$ python3 -q
>>> import numpy as np
>>> import numpy.linalg as la
>>> np.set_printoptions(precision=2, suppress=True, linewidth=200)
>>> E = 2 * np.eye(7) + np.ones((7, 7))
>>> print(E)
[[3. 1. 1. 1. 1. 1. 1.]
 [1. 3. 1. 1. 1. 1. 1.]
 [1. 1. 3. 1. 1. 1. 1.]
 [1. 1. 1. 3. 1. 1. 1.]
 [1. 1. 1. 1. 3. 1. 1.]
 [1. 1. 1. 1. 1. 3. 1.]
 [1. 1. 1. 1. 1. 1. 3.]]
>>> x0 = np.ones(7)
>>> for _ in range(7):
...     x0 = E @ x0
...     x0 /= la.norm(x0)
...     print(round(x0 @ E @ x0, 2))
... 
9.0
9.0
9.0
9.0
9.0
9.0
9.0
>>> print(x0)
[0.38 0.38 0.38 0.38 0.38 0.38 0.38]
>>> arr = np.load("dump.npy")
>>> print(arr)
[[ 4. -2.  0.  0.  0.]
 [-2.  4. -2.  0.  0.]
 [ 0. -2.  1. -2.  0.]
 [ 0.  0. -2.  0. -2.]
 [ 0.  0.  0. -2.  1.]]
>>> u = np.array([2, 2, -1, 3, -3])
>>> A2 = arr + np.outer(u, np.eye(5)[2])
>>> print(la.matrix_rank(la.inv(A2) - la.inv(arr), tol=1e-8))
1
>>> print(np.round(la.det(A2) / la.det(arr), 2), round(float(1 + la.solve(arr, u)[2]), 2))
4.75 4.75
>>> print(A2)
[[ 4. -2.  2.  0.  0.]
 [-2.  4.  0.  0.  0.]
 [ 0. -2.  0. -2.  0.]
 [ 0.  0.  1.  0. -2.]
 [ 0.  0. -3. -2.  1.]]
>>> P = np.triu(np.array([[-6, 3, 5, -8, -1],
...     [-8, -7, 2, -8, 1],
...     [-3, 4, 9, -1, 1],
...     [-8, 8, 6, 4, 9],
...     [3, 6, -4, -8, -3]]), 1) + np.eye(5)
>>> A2 = P @ arr @ la.inv(P)
>>> print(round(la.det(A2), 2))
-32.0
>>> print(P @ arr - arr @ P)
[[ -6. -10.  -1.   8.  21.]
 [  0.   2.  20.   8.  13.]
 [  0.   0.   6. -17.  22.]
 [  0.   0.   0. -20.  11.]
 [  0.   0.   0.   0.  18.]]
>>> print(np.trace(A2), np.trace(arr))
10.0 10.0
>>> vals, vecs = la.eig(arr)
>>> print(round(np.prod(vals), 2))
-32.0
>>> print(np.sort(la.eigvals(la.inv(arr))))
[-0.39  0.15  0.28  0.44  4.15]
>>> print(vals)
[ 6.46 -2.53  0.24  3.54  2.29]
>>> print(np.sort(la.eigvals(arr @ arr)))
[ 0.06  5.26  6.41 12.5  41.77]
>>> rng = np.random.default_rng(0)
>>> t = np.sort(rng.uniform(-2, 2, 36))
>>> J = np.c_[t, t ** 2, t ** 3] @ np.array([[0, 0, 2, -3, 3, 3, -1],
...     [2, 2, 1, 2, -2, 3, -2],
...     [0, -3, -3, -3, 2, 0, -1]])
>>> print(J)
[[  7.91  31.52  23.59  37.49 -29.62   5.9    1.95]
 [  7.48  29.18  21.57  34.98 -27.75   5.42   1.69]
 [  7.12  27.27  19.93  32.93 -26.21   5.02   1.48]
 [  6.96  26.44  19.23  32.04 -25.55   4.85   1.4 ]
 [  6.74  25.31  18.27  30.82 -24.63   4.61   1.28]
 [  4.52  14.7    9.44  19.21 -15.81   2.27   0.38]
 [  4.26  13.59   8.54  17.97 -14.86   2.01   0.31]
 [  3.37   9.92   5.64  13.81 -11.63   1.16   0.11]
 [  1.7    4.04   1.35   6.8   -6.02  -0.22   0.01]
 [  1.28   2.83   0.58   5.23  -4.72  -0.48   0.03]
 [  1.15   2.46   0.37   4.74  -4.3   -0.55   0.04]
 [  0.43   0.74  -0.41   2.13  -2.03  -0.75   0.13]
 [  0.39   0.66  -0.43   1.99  -1.9   -0.74   0.14]
 [  0.19   0.28  -0.43   1.21  -1.18  -0.64   0.15]
 [  0.02   0.02   0.21  -0.29   0.29   0.34  -0.12]
 [  0.06   0.04   0.35  -0.46   0.45   0.58  -0.23]
 [  0.06   0.04   0.36  -0.48   0.47   0.61  -0.24]
 [  0.36   0.13   0.8   -1.15   1.07   1.83  -0.87]
 [  0.43   0.13   0.84  -1.25   1.16   2.02  -0.99]
 [  0.6    0.11   0.9   -1.54   1.37   2.54  -1.31]
 [  0.69   0.08   0.91  -1.69   1.48   2.81  -1.49]
 [  0.72   0.07   0.91  -1.74   1.52   2.89  -1.54]
 [  0.93  -0.02   0.88  -2.07   1.75   3.44  -1.93]
 [  1.1   -0.12   0.81  -2.35   1.94   3.88  -2.25]
 [  1.14  -0.15   0.79  -2.41   1.98   3.97  -2.32]
 [  1.57  -0.52   0.47  -3.17   2.48   5.01  -3.15]
 [  1.69  -0.64   0.36  -3.39   2.62   5.28  -3.38]
 [  1.69  -0.64   0.36  -3.39   2.62   5.29  -3.38]
 [  3.14  -2.76  -1.83  -6.52   4.55   8.47  -6.36]
 [  3.19  -2.86  -1.93  -6.65   4.63   8.58  -6.47]
 [  4.09  -4.68  -3.86  -8.97   6.04  10.42  -8.44]
 [  4.22  -4.98  -4.18  -9.33   6.27  10.69  -8.74]
 [  5.45  -8.05  -7.47 -13.     8.5   13.13 -11.6 ]
 [  6.06  -9.75  -9.3  -14.98   9.7   14.31 -13.07]
 [  7.4  -13.95 -13.8  -19.72  12.6   16.87 -16.44]
 [  7.91 -15.69 -15.67 -21.66  13.79  17.83 -17.77]]
>>> Uu, sigma, vt = la.svd(J)
>>> vecs = vt[:(sigma > 1e-8).sum()]
>>> x0 = J[0] + -1 * J[34] + rng.integers(2) * np.eye(7)[1]
>>> print(x0)
[  0.51  45.47  37.38  57.2  -42.22 -10.97  18.38]
>>> print(np.round(la.norm(x0 - vecs.T @ vecs @ x0), 2))
0.0
>>> print(la.matrix_rank(np.vstack([J, x0])))
3
>>> print(np.allclose(vecs.T @ vecs @ x0, x0))
True
>>> print(vecs.T @ vecs)
[[ 0.2   0.02 -0.13  0.09 -0.15  0.24 -0.24]
 [ 0.02  0.31  0.36  0.22 -0.13  0.12  0.05]
 [-0.13  0.36  0.66  0.02  0.15  0.16  0.17]
 [ 0.09  0.22  0.02  0.47 -0.42 -0.11  0.04]
 [-0.15 -0.13  0.15 -0.42  0.43  0.07  0.06]
 [ 0.24  0.12  0.16 -0.11  0.07  0.59 -0.36]
 [-0.24  0.05  0.17  0.04  0.06 -0.36  0.34]]
>>> rk = la.matrix_rank(J)
>>> print(rk)
3
>>> null = la.svd(J)[2][rk:].T
>>> print(null @ null.T)
[[ 0.8  -0.02  0.13 -0.09  0.15 -0.24  0.24]
 [-0.02  0.69 -0.36 -0.22  0.13 -0.12 -0.05]
 [ 0.13 -0.36  0.34 -0.02 -0.15 -0.16 -0.17]
 [-0.09 -0.22 -0.02  0.53  0.42  0.11 -0.04]
 [ 0.15  0.13 -0.15  0.42  0.57 -0.07 -0.06]
 [-0.24 -0.12 -0.16  0.11 -0.07  0.41  0.36]
 [ 0.24 -0.05 -0.17 -0.04 -0.06  0.36  0.66]]
>>> print([int(la.matrix_rank(np.delete(J, i, axis=0))) for i in range(36)])
[3, 3, 3, 3, 3, 3, 3, 3, 3, 3, 3, 3, 3, 3, 3, 3, 3, 3, 3, 3, 3, 3, 3, 3, 3, 3, 3, 3, 3, 3, 3, 3, 3, 3, 3, 3]
>>> print([int(la.matrix_rank(J[:, :j + 1])) for j in range(7)])
[1, 2, 3, 3, 3, 3, 3]
>>> print([int(la.matrix_rank(J[:i])) for i in range(1, len(J) + 1)])
[1, 2, 3, 3, 3, 3, 3, 3, 3, 3, 3, 3, 3, 3, 3, 3, 3, 3, 3, 3, 3, 3, 3, 3, 3, 3, 3, 3, 3, 3, 3, 3, 3, 3, 3, 3]
>>> A2 = J / la.norm(J, axis=1, keepdims=True)
>>> gram = A2 @ A2.T
>>> print(np.round(np.degrees(np.arccos(np.clip(gram[21, 7], -1, 1))), 2))
109.49
>>> u = np.array([-1, -1, -3])
>>> print(np.correlate(J[0], J[30], "full"))
[ -66.78 -183.55  177.24   49.    469.96 -502.08 -676.32  195.24   -5.71  251.55 -156.19   15.02    7.95]
>>> z = J[:, 4] > np.median(J[:, 4])
>>> u = J[z].mean(axis=0) - J[~z].mean(axis=0)
>>> print(np.argsort(-np.abs(u).round(6), kind="stable"))
[3 4 1 2 6 5 0]
>>> print(u)
[ -0.11 -14.09  -9.99 -20.16  15.5    5.9   -6.57]
>>> feats = np.load("block3.npy")
>>> print(feats)
[[ -3  -9  -9 -27]
 [  0  -6   0 -18]
 [ -6 -18  -4 -12]
 [  0 -12   0  -8]]
>>> vals, vecs = la.eigh(E)
>>> print(la.svd(E, compute_uv=False))
[9. 2. 2. 2. 2. 2. 2.]
>>> print(np.round(la.eigvalsh(E + -2 * np.eye(7)), 2) + 0)
[0. 0. 0. 0. 0. 0. 7.]
>>> print(vals)
[2. 2. 2. 2. 2. 2. 9.]
>>> print(np.abs(vecs[:, -1]).round(6).argmax())
0
>>> print(np.abs(vecs[:, -1]))
[0.38 0.38 0.38 0.38 0.38 0.38 0.38]
>>> print(np.round(vecs.T @ vecs, 2) + 0)
[[1. 0. 0. 0. 0. 0. 0.]
 [0. 1. 0. 0. 0. 0. 0.]
 [0. 0. 1. 0. 0. 0. 0.]
 [0. 0. 0. 1. 0. 0. 0.]
 [0. 0. 0. 0. 1. 0. 0.]
 [0. 0. 0. 0. 0. 1. 0.]
 [0. 0. 0. 0. 0. 0. 1.]]
>>> print(la.eigvalsh(E @ E))
[ 4.  4.  4.  4.  4.  4. 81.]
>>> print(round(float(vals.sum()), 2), np.trace(E))
21.0 21.0
>>> x0 = np.array([-4, 4, -1, -2])
>>> a = np.maximum(feats @ x0, 0)
>>> print(feats.T @ a)
[ -117  -423  -351 -1269]
>>> print(feats * (a > 1e-9)[:, None])
[[ -3  -9  -9 -27]
 [  0  -6   0 -18]
 [  0   0   0   0]
 [  0   0   0   0]]
>>> print(np.tanh(feats @ x0))
[ 1.  1. -1. -1.]
>>> print(np.flatnonzero(a > 1e-9))
[0 1]
>>> print(a)
[39 12  0  0]
>>> A2 = np.array([[2, 3, 2], [4, 1, 2]])
>>> Z = np.kron(A2, feats)
>>> print(Z)
[[  -6  -18  -18  -54   -9  -27  -27  -81   -6  -18  -18  -54]
 [   0  -12    0  -36    0  -18    0  -54    0  -12    0  -36]
 [ -12  -36   -8  -24  -18  -54  -12  -36  -12  -36   -8  -24]
 [   0  -24    0  -16    0  -36    0  -24    0  -24    0  -16]
 [ -12  -36  -36 -108   -3   -9   -9  -27   -6  -18  -18  -54]
 [   0  -24    0  -72    0   -6    0  -18    0  -12    0  -36]
 [ -24  -72  -16  -48   -6  -18   -4  -12  -12  -36   -8  -24]
 [   0  -48    0  -32    0  -12    0   -8    0  -24    0  -16]]
>>> print(la.matrix_rank(Z))
8
>>> q, r_ = la.qr(feats)
>>> print(np.round(q @ r_, 2) + 0)
[[ -3.  -9.  -9. -27.]
 [  0.  -6.   0. -18.]
 [ -6. -18.  -4. -12.]
 [  0. -12.   0.  -8.]]
>>> print(r_.round(2) + 0)
[[  6.71  20.12   7.6   22.81]
 [  0.    13.42   0.    15.21]
 [  0.     0.    -6.26 -18.78]
 [  0.     0.     0.    12.52]]
>>> print(q.shape, r_.shape)
(4, 4) (4, 4)
>>> print(np.round(q.T @ q, 2) + 0)
[[1. 0. 0. 0.]
 [0. 1. 0. 0.]
 [0. 0. 1. 0.]
 [0. 0. 0. 1.]]
>>> print(round(np.trace(q @ q.T), 2))
4.0
>>> print(round(float(np.abs(la.eigvals(feats)).max()), 2))
21.73
>>> print(np.sort(np.abs(la.eigvals(feats))))
[ 3.87  7.73 10.87 21.73]
>>> feats.inv()
Traceback (most recent call last):
  File "<python-input-83>", line 1, in <module>
    feats.inv()
    ^^^^^^^^^
AttributeError: 'numpy.ndarray' object has no attribute 'inv'
>>> print(np.trace(feats))
-21
>>> mat = np.loadtxt("out0.csv", delimiter=",")
>>> print(mat.round(2) + 0)
[[ 0.33 -0.18 -0.44  0.03]
 [-0.18  0.1   0.23 -0.01]
 [-0.44  0.23  0.57 -0.03]
 [ 0.03 -0.01 -0.03  0.  ]]
>>> rk = la.matrix_rank(mat)
>>> print(rk)
1
>>> null = la.svd(mat)[2][rk:].T
>>> print([int(la.matrix_rank(mat[:, :j + 1])) for j in range(4)])
[1, 1, 1, 1]
>>> print(null @ null.T)
[[ 0.67  0.18  0.44 -0.03]
 [ 0.18  0.9  -0.23  0.01]
 [ 0.44 -0.23  0.43  0.03]
 [-0.03  0.01  0.03  1.  ]]
>>> X = np.array([[4, 4, 4, 4, 4],
...     [4, 8, 8, 8, 8],
...     [4, 8, 12, 12, 12],
...     [4, 8, 12, 16, 16],
...     [4, 8, 12, 16, 20]])
>>> print(X)
[[ 4  4  4  4  4]
 [ 4  8  8  8  8]
 [ 4  8 12 12 12]
 [ 4  8 12 16 16]
 [ 4  8 12 16 20]]
>>> vals, vecs = la.eigh(X)
>>> print(np.round(vecs.T @ X @ vecs, 2) + 0)
[[ 1.09  0.    0.    0.    0.  ]
 [ 0.    1.41  0.    0.    0.  ]
 [ 0.    0.    2.33  0.    0.  ]
 [ 0.    0.    0.    5.79  0.  ]
 [ 0.    0.    0.    0.   49.37]]
>>> print(np.round(vecs.T @ vecs, 2) + 0)
[[1. 0. 0. 0. 0.]
 [0. 1. 0. 0. 0.]
 [0. 0. 1. 0. 0.]
 [0. 0. 0. 1. 0.]
 [0. 0. 0. 0. 1.]]
>>> print(np.abs(vecs[:, -1]))
[0.17 0.33 0.46 0.55 0.6 ]
>>> print((vals > 1e-8).sum(), (vals < -1e-8).sum())
5 0
>>> print(round(vals.sum(), 2), np.trace(X))
60.0 60
>>> print(vecs @ np.diag(vals) @ vecs.T)
[[ 4.  4.  4.  4.  4.]
 [ 4.  8.  8.  8.  8.]
 [ 4.  8. 12. 12. 12.]
 [ 4.  8. 12. 16. 16.]
 [ 4.  8. 12. 16. 20.]]
>>> print(la.eigvalsh(X @ X))
[   1.18    2.      5.44   33.58 2437.81]
>>> print(np.unique(vals.round(6) + 0, return_counts=True)[1])
[1 1 1 1 1]
>>> L = la.cholesky(X)
>>> print(X / np.sqrt(np.outer(np.diag(X), np.diag(X))))
[[1.   0.71 0.58 0.5  0.45]
 [0.71 1.   0.82 0.71 0.63]
 [0.58 0.82 1.   0.87 0.77]
 [0.5  0.71 0.87 1.   0.89]
 [0.45 0.63 0.77 0.89 1.  ]]
>>> print(np.prod(np.diag(L)) ** 2, np.round(la.det(X), 2))
1024.0 1024.0
>>> x0 = np.array([1, -1, 1, -2, 0])
>>> print(X @ np.ones(5))
[20. 36. 48. 56. 60.]
>>> print(np.sign((X @ x0).round(6)))
[-1 -1 -1 -1 -1]
>>> print(X @ (2 * x0))
[ -8 -24 -32 -48 -48]
>>> print(la.norm(X @ x0) <= la.norm(X, 2) * la.norm(x0) + 1e-9)
True
>>> print(X @ np.eye(5)[0])
[4. 4. 4. 4. 4.]
>>> x0 = np.array([0, -2, 4, -5, -1])
>>> rhs = X @ x0
>>> print(rhs)
[-16 -32 -40 -64 -68]
>>> print(la.solve(X, X[:, 0]))
[1. 0. 0. 0. 0.]
>>> print(la.solve(X.T, X[2]))
[0. 0. 1. 0. 0.]
>>> Z = np.array([[7, -7, 0, -3, 3, -8]])
>>> W0 = rng.normal(size=(20, 1)) @ Z + np.array([-2, -4, 1, -5, -5, 5])
>>> print(W0)
[[ -2.91  -3.09   1.    -4.61  -5.39   6.04]
 [  3.49  -9.49   1.    -7.35  -2.65  -1.27]
 [  8.45 -14.45   1.    -9.48  -0.52  -6.95]
 [-10.81   4.81   1.    -1.22  -8.78  15.07]
 [  8.6  -14.6    1.    -9.54  -0.46  -7.11]
 [  7.42 -13.42   1.    -9.04  -0.96  -5.77]
 [  3.47  -9.47   1.    -7.34  -2.66  -1.25]
 [ -0.15  -5.85   1.    -5.79  -4.21   2.88]
 [ -4.2   -1.8    1.    -4.06  -5.94   7.51]
 [  8.21 -14.21   1.    -9.37  -0.63  -6.66]
 [ 11.72 -17.72   1.   -10.88   0.88 -10.68]
 [ 10.61 -16.61   1.   -10.4    0.4   -9.41]
 [  7.21 -13.21   1.    -8.95  -1.05  -5.52]
 [  0.5   -6.5    1.    -6.07  -3.93   2.14]
 [-10.46   4.46   1.    -1.38  -8.62  14.67]
 [ -2.03  -3.97   1.    -4.99  -5.01   5.04]
 [  2.6   -8.6    1.    -6.97  -3.03  -0.25]
 [-11.02   5.02   1.    -1.13  -8.87  15.31]
 [  0.77  -6.77   1.    -6.19  -3.81   1.84]
 [  1.01  -7.01   1.    -6.29  -3.71   1.56]]
>>> x0 = np.array([-3, -1, -2, 1, -1, 3])
>>> a = np.maximum(W0 @ x0, 0)
>>> print(W0.T @ a)
[-2797.07   689.24   351.3   -858.89 -2654.15  4150.19]
>>> print(np.flatnonzero(a > 1e-9))
[ 0  3  7  8 13 14 15 17 18 19]
>>> print(a)
[28.7   0.    0.   78.4   0.    0.    0.   11.36 36.81  0.    0.    0.    0.    7.28 76.17 23.2   0.   79.69  5.61  4.09]
>>> print(np.maximum(W0 @ (3 * x0), 0))
[ 86.11   0.     0.   235.2    0.     0.     0.    34.09 110.44   0.     0.     0.     0.    21.83 228.5   69.59   0.   239.06  16.84  12.26]
>>> print(np.maximum(W0 @ x0, 0) - np.maximum(-W0 @ x0, 0))
[ 28.7  -11.49 -42.71  78.4  -43.61 -36.22 -11.38  11.36  36.81 -41.15 -63.25 -56.27 -34.86   7.28  76.17  23.2   -5.88  79.69   5.61   4.09]
